$ python -q
>>> import numpy as np
>>> np.set_printoptions(suppress=True, linewidth=100)
>>> rnd = lambda a: np.round(a, 3) + 0
>>> K = np.load("mat.npy")
>>> rnd(K)
array([[-0.061, -0.171, -0.054],
       [-0.121, -0.041, -0.537],
       [-0.061,  0.093, -0.248],
       [ 0.242,  0.27 ,  0.203],
       [ 0.061, -0.885, -0.196],
       [ 0.303, -0.313,  0.665],
       [-0.908, -0.08 ,  0.355]])
>>> w1 = np.array([[9, 8, 7, 1], [8, 6, 9, 1], [7, 7, 9, 2]])
>>> coef = np.array([2, 0, 2, 1])
>>> act = np.maximum(K @ w1 + coef, 0)
>>> (act > 0).astype(int)
array([[0, 0, 0, 1],
       [0, 0, 0, 0],
       [1, 0, 1, 1],
       [1, 1, 1, 1],
       [0, 0, 0, 0],
       [1, 1, 1, 1],
       [0, 0, 0, 1]])
>>> rnd((act > 0).mean(axis=0))
array([0.429, 0.286, 0.429, 0.714])
>>> Z = np.array([[5, -6, -5], [2, -1, 5], [8, 6, -2], [8, -8, -1]])
>>> print(w1 @ Z)
[[125 -28 -20]
 [132  -8 -29]
 [137 -11 -20]]
>>> Y = np.c_[K[:, :2] @ np.array([[2, 2], [1, 1]]), np.array([8, 3, -6, -5, -6, -9, 0])]
>>> rnd(Y)
array([[-0.292, -0.292,  8.   ],
       [-0.283, -0.283,  3.   ],
       [-0.028, -0.028, -6.   ],
       [ 0.755,  0.755, -5.   ],
       [-0.764, -0.764, -6.   ],
       [ 0.293,  0.293, -9.   ],
       [-1.896, -1.896,  0.   ]])
>>> rnd(np.linalg.lstsq(K, Y[:, 0])[0])
array([2., 1., 0.])
>>> np.linalg.matrix_rank(np.c_[K, Y])
np.int64(4)
>>> rnd(np.linalg.norm(Y - K @ np.linalg.lstsq(K, Y)[0], axis=0))
array([ 0.   ,  0.   , 12.849])
>>> rnd(np.linalg.norm(np.linalg.qr(K)[0].T @ Y, axis=0) ** 2 / ((Y ** 2).sum(axis=0) + 1e-12))
array([1.   , 1.   , 0.342])
>>> m1 = np.array([[-2, -2, -2], [-2, -4, -4], [-2, -4, -6]])
>>> # symmetric, so the eigenvalues are real
>>> vec = np.array([0, -1, 0])
>>> y = m1 @ vec
>>> y
array([2, 4, 4])
>>> print(rnd(np.linalg.solve(m1, 4 * y)))
[ 0. -4.  0.]
>>> print(rnd(np.linalg.solve(m1, y)))
[ 0. -1.  0.]
>>> rnd(np.linalg.solve(m1.T, m1[2]))
array([0., 0., 1.])
>>> rnd(np.linalg.solve(m1, m1[:, 2]))
array([0., 0., 1.])
>>> rng = np.random.default_rng(966322)
>>> labels = rng.permutation(3)
>>> labels
array([1, 2, 0])
>>> Y = m1[labels][:, labels]
>>> Y
array([[-4, -4, -2],
       [-4, -6, -2],
       [-2, -2, -2]])
>>> np.allclose(Y, m1)
False
>>> np.trace(Y)
np.int64(-12)
>>> w1 = np.array([[3, 2, 2, 1, 2], [2, 0, 0, 0, 1], [0, 2, 0, 2, 0]])
>>> coef = np.array([2, 3, -1, 2, 0])
>>> act = np.maximum(m1 @ w1 + coef, 0)
>>> (act > 0).astype(int)
array([[0, 0, 0, 0, 0],
       [0, 0, 0, 0, 0],
       [0, 0, 0, 0, 0]])
>>> act
array([[0, 0, 0, 0, 0],
       [0, 0, 0, 0, 0],
       [0, 0, 0, 0, 0]])
>>> Z = np.array([[2, 0], [2, 0], [1, 1], [2, 0], [0, 2]])
>>> (act @ Z).round(6).argmax(axis=1)
array([0, 0, 0])
>>> print(w1 @ Z)
[[14  6]
 [ 4  2]
 [ 8  0]]
>>> rnd(np.linalg.det(m1))
np.float64(-8.0)
>>> assert m1 == m1.T
Traceback (most recent call last):
  File "<python-input-43>", line 1, in <module>
    assert m1 == m1.T
           ^^^^^^^^^^
ValueError: The truth value of an array with more than one element is ambiguous. Use a.any() or a.all()
>>> m1 @ m1
array([[12, 20, 24],
       [20, 36, 44],
       [24, 44, 56]])
>>> (m1 + m1.T) / 2
array([[-2., -2., -2.],
       [-2., -4., -4.],
       [-2., -4., -6.]])
>>> W0 = np.eye(3, dtype=int)[rng.permutation(3)]
>>> W0
array([[0, 0, 1],
       [0, 1, 0],
       [1, 0, 0]])
>>> # orthonormal columns
>>> evals, V = np.linalg.eigh(W0)
>>> vec = np.array([2, 0, 0])
>>> vec @ W0 @ vec / (vec @ vec), evals[0], evals[-1]
(np.float64(0.0), np.float64(-1.0), np.float64(1.0))
>>> print(W0 @ W0)
[[1 0 0]
 [0 1 0]
 [0 0 1]]
>>> rnd(np.linalg.det(W0))
np.float64(-1.0)
>>> print(np.flatnonzero(np.linalg.matrix_power((W0 != 0) + (W0.T != 0) + np.eye(3), 3)[2]))
[0 2]
>>> (W0 != 0).astype(int)
array([[0, 0, 1],
       [0, 1, 0],
       [1, 0, 0]])
>>> Y = np.array([[0, 3], [0, 3], [3, 4]])
>>> np.linalg.matrix_rank(K @ Y)
np.int64(2)
>>> np.vstack([K, Y.T]).shape
(9, 3)
